$ python -q
>>> import numpy as np
>>> from numpy import linalg as LA
>>> np.set_printoptions(precision=3, suppress=True, linewidth=160)
>>> def rnd(a):
...     return np.round(a, 3) + 0
... 
>>> E = np.load("arr.npy")
>>> rnd(E)
array([[ 1.85 ,  2.692,  0.784],
       [ 2.692,  4.27 , -0.38 ],
       [ 0.784, -0.38 ,  6.88 ]])
>>> # symmetric, so the eigenvalues are real
>>> np.unique(E.round(6), axis=0).shape
(3, 3)
>>> np.allclose(E[:-1].T @ LA.lstsq(E[:-1].T, E[-1])[0], E[-1])
True
>>> LA.lstsq(E[:-1].T, E[-1])[2]
np.int32(2)
>>> np.argsort(-LA.norm(E, axis=0).round(6), kind="stable")[:3]
array([2, 1, 0])
>>> LA.matrix_rank(E, rtol=0.1)
np.int64(2)
>>> LA.cond(E) > 100
np.True_
>>> m1 = np.load("x.npy")
>>> m1
array([[ 2, -1,  0,  0,  0],
       [ 0,  0,  0,  0, -4],
       [-4,  0,  0,  0,  0]])
>>> M2 = np.array([[4, 3], [1, 2], [1, 1], [3, 1], [5, 0]])
>>> M2.T @ m1.T
array([[  7, -20, -16],
       [  4,   0, -12]])
>>> np.einsum("ij,ij->i", m1, m1)
array([ 5, 16, 16])
>>> LA.matrix_rank(np.vstack([m1, M2.T]))
np.int64(5)
>>> np.vstack([m1, M2.T]).shape
(5, 5)
>>> rnd(LA.norm(m1, axis=1))
array([2.236, 4.   , 4.   ])
>>> rnd(LA.norm(m1[1], 1)), rnd(LA.norm(m1[1], np.inf))
(np.float64(4.0), np.float64(4.0))
>>> rnd(LA.norm(m1[1] - m1[2]))
np.float64(5.657)
>>> X = np.array([[3.0, 1.0, 0.0, 0.0, 0.0, 0.0],
...     [0.0, 3.0, 1.0, 0.0, 0.0, 0.0],
...     [0.0, 0.0, 3.0, 1.0, 0.0, 0.0],
...     [0.0, 0.0, 0.0, 3.0, 1.0, 0.0],
...     [0.0, 0.0, 0.0, 0.0, 3.0, 1.0],
...     [0.0, 0.0, 0.0, 0.0, 0.0, 3.0]])
>>> rng = np.random.default_rng(352)
>>> idx = rng.permutation(6)
>>> M2 = X[:, idx] * rng.choice([-1, 1], 6)
>>> M2
array([[ 0.,  1.,  3., -0.,  0., -0.],
       [ 0.,  3.,  0., -0.,  0., -1.],
       [ 0.,  0.,  0., -1.,  0., -3.],
       [ 0.,  0.,  0., -3.,  1., -0.],
       [ 1.,  0.,  0., -0.,  3., -0.],
       [ 3.,  0.,  0., -0.,  0., -0.]])
>>> Uu, _, Vt = LA.svd(X.T @ M2)
>>> rnd(Uu @ Vt)
array([[ 0.,  0.,  1.,  0.,  0.,  0.],
       [ 0.,  1.,  0.,  0.,  0.,  0.],
       [ 0.,  0.,  0.,  0.,  0., -1.],
       [ 0.,  0.,  0., -1.,  0.,  0.],
       [ 0.,  0.,  0.,  0.,  1.,  0.],
       [ 1.,  0.,  0.,  0.,  0.,  0.]])
>>> idx
array([5, 1, 0, 3, 4, 2])
>>> Uu, s, Vt = LA.svd(E)
>>> vecs = Vt[:(s > 1e-8).sum()]
>>> x = E[0] + -3 * E[1] + rng.integers(2) * np.eye(3)[0]
>>> rnd(x)
array([ -6.226, -10.119,   1.923])
>>> rnd(vecs.T @ vecs)
array([[ 0.304,  0.448,  0.104],
       [ 0.448,  0.712, -0.067],
       [ 0.104, -0.067,  0.984]])
>>> rnd(LA.norm(x - vecs.T @ vecs @ x))
np.float64(0.0)
>>> np.allclose(vecs.T @ vecs @ x, x)
True
>>> M2 = np.array([[0, 0, 3, 0, 1, 2],
...     [2, 2, 0, 0, 2, 0],
...     [3, 1, 1, 0, 0, 0],
...     [3, 1, 0, 2, 1, 2],
...     [0, 1, 2, 3, 0, 0],
...     [3, 1, 0, 2, 1, 2]])
>>> feats = np.triu(M2)
>>> feats
array([[0, 0, 3, 0, 1, 2],
       [0, 2, 0, 0, 2, 0],
       [0, 0, 1, 0, 0, 0],
       [0, 0, 0, 2, 1, 2],
       [0, 0, 0, 0, 0, 0],
       [0, 0, 0, 0, 0, 2]])
>>> # triangular
>>> x = np.array([3, 0, 4, 4, 9, 0])
>>> h = np.maximum(feats @ x, 0)
>>> h
array([21, 18,  4, 17,  0,  0])
>>> np.maximum(feats @ x, 0) - np.maximum(-feats @ x, 0)
array([21, 18,  4, 17,  0,  0])
>>> rnd(np.tanh(feats @ x))
array([1.   , 1.   , 0.999, 1.   , 0.   , 0.   ])
>>> np.flatnonzero(h > 1e-9)
array([0, 1, 2, 3])
>>> np.maximum(feats @ (3 * x), 0)
array([63, 54, 12, 51,  0,  0])
